% python3 -q
>>> import numpy as np
>>> import numpy.linalg as la
>>> np.set_printoptions(suppress=True, linewidth=160)
>>> def rd(a):
...     return np.round(a, 4) + 0
... 
>>> data = np.load("block17.npy")
>>> data
array([[-4, -4, -4, -4, -4, -4],
       [ 2,  2,  2,  2,  2,  2],
       [-2, -4, -2, -4, -2, -4],
       [-4, -4, -4, -4, -4, -4],
       [ 2,  2,  2,  2,  2,  2],
       [-2, -4, -2, -4, -2, -4]])
>>> np.argsort(-la.norm(data, axis=0).round(6), kind="stable")[:3]
array([1, 3, 5])
>>> la.cond(data) > 100
np.True_
>>> rd(la.norm(data, 2) / la.norm(data))
np.float64(0.9886)
>>> rng = np.random.default_rng(68)
>>> lab = rng.permutation(6)
>>> lab
array([5, 4, 1, 0, 2, 3])
>>> other = data[lab][:, lab]
>>> rd(np.sort(np.abs(la.eigvals(other))))
array([ 0.,  0.,  0.,  0.,  0., 10.])
>>> np.diag(other)
array([-4,  2,  2, -4, -2, -4])
>>> rd(la.det(other)), rd(la.det(data[lab]))
(np.float64(0.0), np.float64(0.0))
>>> np.allclose(other, data)
False
>>> other
array([[-4, -2, -4, -2, -2, -4],
       [ 2,  2,  2,  2,  2,  2],
       [ 2,  2,  2,  2,  2,  2],
       [-4, -4, -4, -4, -4, -4],
       [-4, -2, -4, -2, -2, -4],
       [-4, -4, -4, -4, -4, -4]])
>>> Uu, s, Vt = la.svd(data)
>>> evecs = Vt[:(s > 1e-8).sum()]
>>> x = data[1] + -2 * data[5] + rng.integers(2) * np.eye(6)[4]
>>> x
array([ 6., 10.,  6., 10.,  7., 10.])
>>> np.allclose(evecs.T @ evecs @ x, x)
False
>>> rd(np.diag(evecs.T @ evecs))
array([0.3333, 0.3333, 0.3333, 0.3333, 0.3333, 0.3333])
>>> la.matrix_rank(np.vstack([data, x]))
np.int64(3)
>>> rd(evecs.T @ evecs)
array([[0.3333, 0.    , 0.3333, 0.    , 0.3333, 0.    ],
       [0.    , 0.3333, 0.    , 0.3333, 0.    , 0.3333],
       [0.3333, 0.    , 0.3333, 0.    , 0.3333, 0.    ],
       [0.    , 0.3333, 0.    , 0.3333, 0.    , 0.3333],
       [0.3333, 0.    , 0.3333, 0.    , 0.3333, 0.    ],
       [0.    , 0.3333, 0.    , 0.3333, 0.    , 0.3333]])
>>> other = np.array([[1, 2, 1, 2, -2, 2, -2]])
>>> X = np.block([[np.zeros((1, 1)), other], [other.T, np.zeros((7, 7))]])
>>> X
array([[ 0.,  1.,  2.,  1.,  2., -2.,  2., -2.],
       [ 1.,  0.,  0.,  0.,  0.,  0.,  0.,  0.],
       [ 2.,  0.,  0.,  0.,  0.,  0.,  0.,  0.],
       [ 1.,  0.,  0.,  0.,  0.,  0.,  0.,  0.],
       [ 2.,  0.,  0.,  0.,  0.,  0.,  0.,  0.],
       [-2.,  0.,  0.,  0.,  0.,  0.,  0.,  0.],
       [ 2.,  0.,  0.,  0.,  0.,  0.,  0.,  0.],
       [-2.,  0.,  0.,  0.,  0.,  0.,  0.,  0.]])
>>> (data + data.T) / 2
array([[-4., -1., -3., -4., -1., -3.],
       [-1.,  2., -1., -1.,  2., -1.],
       [-3., -1., -2., -4.,  0., -3.],
       [-4., -1., -4., -4., -1., -4.],
       [-1.,  2.,  0., -1.,  2.,  0.],
       [-3., -1., -3., -4.,  0., -4.]])
>>> rd(np.sort(np.abs(la.eigvals(data))))
array([ 0.,  0.,  0.,  0.,  0., 10.])
>>> np.trace(data)
np.int64(-10)
>>> data @ data
array([[ 32,  48,  32,  48,  32,  48],
       [-16, -24, -16, -24, -16, -24],
       [ 24,  36,  24,  36,  24,  36],
       [ 32,  48,  32,  48,  32,  48],
       [-16, -24, -16, -24, -16, -24],
       [ 24,  36,  24,  36,  24,  36]])
>>> np.unique(X.round(6), axis=0).shape
(4, 8)
>>> la.lstsq(X[:-1].T, X[-1])[2]
np.int32(2)
>>> E = np.vander(np.arange(3) - 2, 3, increasing=True)
>>> E
array([[ 1, -2,  4],
       [ 1, -1,  1],
       [ 1,  0,  0]])
>>> hat = np.triu(np.array([[0, 1, 1], [2, 1, 0], [2, 1, 2]]), 1) + np.eye(3)
>>> other = hat @ E @ la.inv(hat)
>>> hat @ E - E @ hat
array([[ 2., -2.,  0.],
       [ 0., -1., -1.],
       [ 0., -1., -1.]])
>>> other
array([[ 3., -6.,  2.],
       [ 1., -2.,  0.],
       [ 1., -1., -1.]])
>>> la.matrix_rank(other)
np.int64(3)
>>> rd(la.det(other))
np.float64(2.0)
>>> rd(la.eigvals(E))
array([ 2., -1., -1.])
>>> rd(np.poly(E))
array([ 1.,  0., -3., -2.])
>>> np.einsum("ii->", E)
np.int64(0)
>>> np.einsum("ij,ji->", E, E)
np.int64(6)
>>> rd(la.det(E.T))
np.float64(2.0)
>>> cov = data.T @ data
>>> np.trace(cov), (data ** 2).sum()
(np.int64(360), np.int64(360))
>>> np.diag(cov)
array([48, 72, 48, 72, 48, 72])
>>> rd(la.eigvalsh(cov)[::-1])
array([351.8139,   8.1861,   0.    ,   0.    ,   0.    ,   0.    ])
>>> (data @ data.T).shape
(6, 6)
>>> feats = np.load("m.npy")
>>> rd(feats)
array([[-0.1105, -0.1319,  0.1132, -0.96  ,  0.1507,  0.1148],
       [ 0.1658, -0.4173, -0.5591,  0.0612,  0.0381,  0.6933],
       [-0.4697,  0.738 , -0.2643, -0.0637, -0.1791,  0.3588],
       [ 0.3039,  0.021 , -0.4736, -0.2477, -0.6894, -0.3823],
       [ 0.221 , -0.0096,  0.6166,  0.012 , -0.5914,  0.4701],
       [ 0.7736,  0.5131, -0.0146, -0.095 ,  0.3444,  0.1016]])
>>> rd(la.pinv(feats))
array([[-0.1105,  0.1658, -0.4697,  0.3039,  0.221 ,  0.7736],
       [-0.1319, -0.4173,  0.738 ,  0.021 , -0.0096,  0.5131],
       [ 0.1132, -0.5591, -0.2643, -0.4736,  0.6166, -0.0146],
       [-0.96  ,  0.0612, -0.0637, -0.2477,  0.012 , -0.095 ],
       [ 0.1507,  0.0381, -0.1791, -0.6894, -0.5914,  0.3444],
       [ 0.1148,  0.6933,  0.3588, -0.3823,  0.4701,  0.1016]])
>>> rd(la.svd(feats, compute_uv=False))
array([1., 1., 1., 1., 1., 1.])
>>> rd(feats.T @ feats)
array([[1., 0., 0., 0., 0., 0.],
       [0., 1., 0., 0., 0., 0.],
       [0., 0., 1., 0., 0., 0.],
       [0., 0., 0., 1., 0., 0.],
       [0., 0., 0., 0., 1., 0.],
       [0., 0., 0., 0., 0., 1.]])
>>> rd(la.norm(feats, axis=0))
array([1., 1., 1., 1., 1., 1.])
>>> f, v = feats[4], feats[3]
>>> rd(f @ f)
np.float64(1.0)
>>> pr = (f @ v) / (f @ f) * f
>>> rd(v - pr)
array([ 0.3039,  0.021 , -0.4736, -0.2477, -0.6894, -0.3823])
>>> rd(pr)
array([0., 0., 0., 0., 0., 0.])
>>> rd(la.norm(f + v) ** 2 + la.norm(f - v) ** 2)
np.float64(4.0)
>>> rd((v - pr) @ f)
np.float64(0.0)
